% ipython --no-banner

In [1]: import numpy as np

In [2]: import numpy.linalg as la

In [3]: np.set_printoptions(suppress=True, linewidth=100)

In [4]: f = np.array([9, 2, 3, 5, 5, 8]) + 0.5

In [5]: data = np.eye(6) - 2 * np.outer(f, f) / (f @ f)

In [6]: data.round(2)
Out[6]: 
array([[ 0.25, -0.2 , -0.28, -0.43, -0.43, -0.67],
       [-0.2 ,  0.95, -0.07, -0.11, -0.11, -0.18],
       [-0.28, -0.07,  0.9 , -0.16, -0.16, -0.25],
       [-0.43, -0.11, -0.16,  0.75, -0.25, -0.39],
       [-0.43, -0.11, -0.16, -0.25,  0.75, -0.39],
       [-0.67, -0.18, -0.25, -0.39, -0.39,  0.4 ]])

In [7]: ev, vecs = la.eigh(data)

In [8]: np.unique(ev.round(6) + 0, return_counts=True)[1]
Out[8]: array([1, 5])

In [9]: np.round(la.eigvalsh(data @ data), 2)
Out[9]: array([1., 1., 1., 1., 1., 1.])

In [10]: np.round(vecs.T @ data @ vecs, 2) + 0
Out[10]: 
array([[-1.,  0.,  0.,  0.,  0.,  0.],
       [ 0.,  1.,  0.,  0.,  0.,  0.],
       [ 0.,  0.,  1.,  0.,  0.,  0.],
       [ 0.,  0.,  0.,  1.,  0.,  0.],
       [ 0.,  0.,  0.,  0.,  1.,  0.],
       [ 0.,  0.,  0.,  0.,  0.,  1.]])

In [11]: np.round(vecs @ np.diag(ev) @ vecs.T, 2)
Out[11]: 
array([[ 0.25, -0.2 , -0.28, -0.43, -0.43, -0.67],
       [-0.2 ,  0.95, -0.07, -0.11, -0.11, -0.18],
       [-0.28, -0.07,  0.9 , -0.16, -0.16, -0.25],
       [-0.43, -0.11, -0.16,  0.75, -0.25, -0.39],
       [-0.43, -0.11, -0.16, -0.25,  0.75, -0.39],
       [-0.67, -0.18, -0.25, -0.39, -0.39,  0.4 ]])

In [12]: np.round(la.eigvalsh(data + -2 * np.eye(6)), 2)
Out[12]: array([-3., -1., -1., -1., -1., -1.])
